$ ipython --no-banner

In [1]: import numpy as np

In [2]: import numpy.linalg as la

In [3]: np.set_printoptions(suppress=True, linewidth=120)

In [4]: X = np.loadtxt("m.csv", delimiter=",")

In [5]: X
Out[5]: 
array([[19.26, 20.51, 39.85, -0.07, -1.09],
       [20.29, 20.84, 40.5 , -1.84, -1.82],
       [20.  , 20.28, 39.23, -0.9 , -0.88],
       [19.97, 20.45, 39.58,  0.91, -2.75],
       [19.85, 21.33, 40.28,  2.48,  0.07],
       [18.77, 19.09, 39.59, -0.07, -1.44],
       [20.86, 20.1 , 41.14,  1.09, -0.72],
       [19.8 , 19.84, 38.63,  1.53, -1.16],
       [18.34, 18.49, 38.92, -1.01, -0.89],
       [18.85, 20.07, 40.22,  0.34,  0.71],
       [20.75, 19.23, 42.64,  0.04,  0.87],
       [18.93, 21.32, 40.29, -1.02, -0.36],
       [20.47, 20.76, 38.7 ,  0.8 , -1.77],
       [20.59, 20.74, 39.25, -0.57,  0.  ],
       [18.98, 20.92, 38.24,  0.58, -0.17],
       [20.33, 18.39, 38.07,  1.04,  0.21],
       [21.12, 21.93, 40.9 ,  0.22, -1.04],
       [20.54, 19.27, 37.99,  0.11,  1.06],
       [20.78, 18.5 , 40.89,  0.14, -0.14],
       [21.22, 18.8 , 40.46,  0.98, -0.78],
       [20.05, 19.25, 40.07,  0.22,  0.7 ],
       [19.81, 19.85, 40.52, -1.06,  0.13],
       [19.59, 22.24, 42.38, -1.27, -1.79],
       [17.73, 21.09, 40.49,  0.85,  0.02],
       [19.61, 20.36, 38.22, -0.78,  0.21],
       [20.97, 19.35, 40.47, -0.71, -0.1 ],
       [21.53, 20.24, 39.07, -0.9 , -0.75],
       [20.5 , 19.8 , 39.69,  2.05, -0.65],
       [19.56, 21.  , 39.57,  0.43, -0.43],
       [20.9 , 20.78, 39.22,  1.05,  1.43],
       [18.52, 19.09, 40.3 ,  0.54,  0.73],
       [18.75, 19.27, 40.83,  0.98, -0.83],
       [21.61, 18.91, 40.16,  0.24, -0.43],
       [19.91, 20.84, 39.05, -0.75, -0.1 ],
       [21.32, 21.62, 39.41, -0.27,  0.95],
       [19.87, 20.55, 39.54,  1.1 , -0.03]])

In [6]: vec = np.array([-1, -1, 3, 9, -9])

In [7]: target = X @ vec

In [8]: coef, lr = np.zeros(5), 1 / la.norm(X, 2) ** 2

In [9]: for i in range(30):
   ...:     coef -= lr * X.T @ (X @ coef - target)
   ...:     if i % 10 == 0: print(i, round(la.norm(X @ coef - target), 2))
   ...: 
0 69.43
10 69.2
20 68.97

In [10]: round(la.cond(X), 2)
Out[10]: np.float64(57.49)

In [11]: coef.round(2)
Out[11]: array([ 0.68,  0.69,  1.42,  0.1 , -0.09])
